>>> import numpy as np
>>> np.set_printoptions(precision=1, suppress=True, linewidth=100, legacy="1.25")
>>> def rd(a):
...     return np.round(a, 1) + 0
... 
>>> X = np.load("arr.npy")
>>> print(X)
[[-2. -1.  2. -2.  1.  1.  2.  0.]
 [-2.  0. -1. -1.  0.  0. -2.  0.]
 [ 0.  2.  2. -2. -1.  1.  0.  0.]
 [ 0.  0.  1.  0.  1. -2. -1.  0.]
 [ 2.  2.  1.  0.  0.  2.  1.  0.]
 [-1.  1.  1.  1.  2. -2. -1.  0.]
 [-2. -1.  1.  1.  0.  2.  2.  0.]
 [ 0.  0.  0.  0.  0.  0.  0. -1.]]
>>> Q, V = np.linalg.qr(X[:, :7])[0], np.linalg.qr(X[:, 7:])[0]
>>> sig = np.linalg.svd(Q.T @ V, compute_uv=False)
>>> rd(np.linalg.norm(Q @ Q.T - V @ V.T, 2))
1.0
>>> print((sig > 0.9).sum())
0
>>> print(sig)
[0.]
>>> rng = np.random.default_rng(70817)
>>> m1 = rng.normal(size=(23, 11))
>>> m1 = 10 * m1 / np.linalg.norm(m1, axis=1, keepdims=True)
>>> print(rd(m1))
[[-1.3  5.3 -0.1  4.6  1.8  1.4 -4.8 -1.3 -0.5 -3.9 -1.8]
 [-5.2  1.8  1.6  2.1  0.9 -4.5 -3.1 -2.8 -0.1 -2.3  4.4]
 [ 0.7  3.7  1.8 -3.3 -3.7  0.5 -2.4 -4.8  0.   4.7  2.8]
 [ 2.3  6.   1.7  1.7  0.6  3.3 -0.8 -3.2  5.1  1.8  1.4]
 [ 1.5  2.6 -2.3  0.4 -6.2  3.2 -0.1 -4.3 -4.1 -0.5 -1.2]
 [-0.8 -5.5 -4.8 -1.7 -3.3 -1.8  0.6  3.5  0.8 -1.6  3.6]
 [ 6.6  2.4 -2.6 -2.3  0.3 -0.9 -5.2 -0.5 -0.3 -3.3  0.7]
 [ 3.6  2.3  5.9  3.6  3.1 -3.2  0.9 -0.4  0.7  0.2 -3.6]
 [-0.2 -2.3 -4.4  3.  -1.  -3.3 -1.2  0.9  5.3  2.1 -4.4]
 [ 2.1  1.   3.9  2.4  0.   2.  -2.5 -7.6  0.3  1.4 -2. ]
 [ 4.1 -2.7 -0.7  2.6  4.8 -1.7  4.   2.3  2.4 -3.8  1.5]
 [-3.  -0.3  4.6  0.9  3.9  4.9 -2.6  1.5 -1.4 -2.9 -3.1]
 [-5.2 -2.6  1.1  0.5 -2.7  1.2  3.  -2.9 -1.5  1.6  5.8]
 [ 0.4  3.9 -0.1  0.   2.5 -5.1 -2.3 -0.1  3.8 -1.  -5.6]
 [ 1.2 -2.1  0.5 -4.9  1.4  3.9  1.6 -1.6  4.8 -4.8  1.5]
 [-2.5  3.7  4.3 -1.   2.9 -0.7  2.4 -0.5  1.3 -6.5 -1.7]
 [-1.7  1.1 -0.6  0.5  7.5  1.2  3.   0.  -0.6 -1.9 -4.9]
 [-7.1  1.1  1.7 -1.7 -0.9 -3.7  3.6  2.1  2.3 -1.3 -1.7]
 [ 0.1 -0.5  0.   5.2 -2.8  5.1  0.7  5.5  0.5 -2.8  0.1]
 [-0.7  1.3 -6.9  0.1 -1.6  3.  -2.  -5.8 -0.4 -0.1  1.2]
 [ 3.1  2.3  2.4 -2.1 -1.3 -6.9 -3.   0.9 -1.2  1.3 -3.5]
 [ 3.   0.6  4.   1.4  0.3 -1.6  0.8  1.6 -3.  -2.4  7.3]
 [-3.7 -6.8  1.1  1.9  0.9  1.   2.1 -1.3 -3.1 -2.4 -3.4]]
>>> Y = np.c_[m1[:, :6] @ np.array([[1, 2, 1, 0, 1, 1],
...     [1, 1, 2, 0, 1, 2],
...     [1, 2, 2, 0, 2, 2],
...     [2, 2, 1, 1, 1, 0],
...     [1, 0, 0, 1, 0, 0],
...     [1, 0, 0, 1, 1, 0]]), np.array([-2, 2, 2, 1, 1, 0, -2, -2, 1, 1, 1, 0, -1, 0, 0, -2, -2, 0, 0, 0, 0, 1, 0])]
>>> rd(Y)
array([[ 16.3,  11.7,  13.6,   7.9,   9.8,   9. ,  -2. ],
       [ -1.2,  -1.1,   3.7,  -1.5,  -2.6,   1.6,   2. ],
       [ -3.6,   2. ,   8.3,  -6.4,   5.1,  11.6,   2. ],
       [ 17.2,  17.4,  19.3,   5.6,  16.6,  17.6,   1. ],
       [ -0.4,   1.8,   2.5,  -2.6,   3.1,   2.1,   1. ],
       [-19.7, -20.2, -23.2,  -6.8, -19.4, -21.4,   0. ],
       [  1.2,   5.8,   3.9,  -2.9,   0.7,   6.2,  -2. ],
       [ 18.9,  28.5,  23.5,   3.5,  18. ,  19.9,  -2. ],
       [ -5.3,  -5.5, -10.6,  -1.4, -11.6, -13.6,   1. ],
       [ 13.8,  17.8,  14.2,   4.4,  15.2,  11.8,   1. ],
       [  8.9,   9.2,  -0.1,   5.6,   0.9,  -2.7,   1. ],
       [ 11.9,   4.8,   6.5,   9.7,  11.8,   5.6,   0. ],
       [ -7.2,  -9.8,  -7.7,  -1. ,  -3.9,  -8.2,  -1. ],
       [  1.6,   4.6,   8. ,  -2.6,  -0.9,   8. ,   0. ],
       [ -4.9,  -8.5,  -6.9,   0.4,  -0.9,  -2. ,   0. ],
       [  5.7,   5.3,  12.5,   1.2,   8.1,  13.4,  -2. ],
       [  8.7,  -2.4,  -0.1,   9.3,   0. ,  -0.6,  -2. ],
       [-12.3, -13.1,  -3.2,  -6.3,  -8. ,  -1.6,   0. ],
       [ 12.3,  10.2,   4.4,   7.5,   9.9,  -0.9,   0. ],
       [ -4.7, -13.6, -11.8,   1.5, -10.1, -11.9,   0. ],
       [ -4.6,   9.2,  10.5, -10.3,   1.3,  12.5,   0. ],
       [  9. ,  17.2,  13.4,   0.1,  11.3,  12. ,   1. ],
       [ -3.7,  -8.2, -13.3,   3.8,  -5.4, -15.2,   0. ]])
>>> print(rd(np.linalg.norm(Y - m1 @ np.linalg.lstsq(m1, Y)[0], axis=0)))
[0.  0.  0.  0.  0.  0.  4.6]
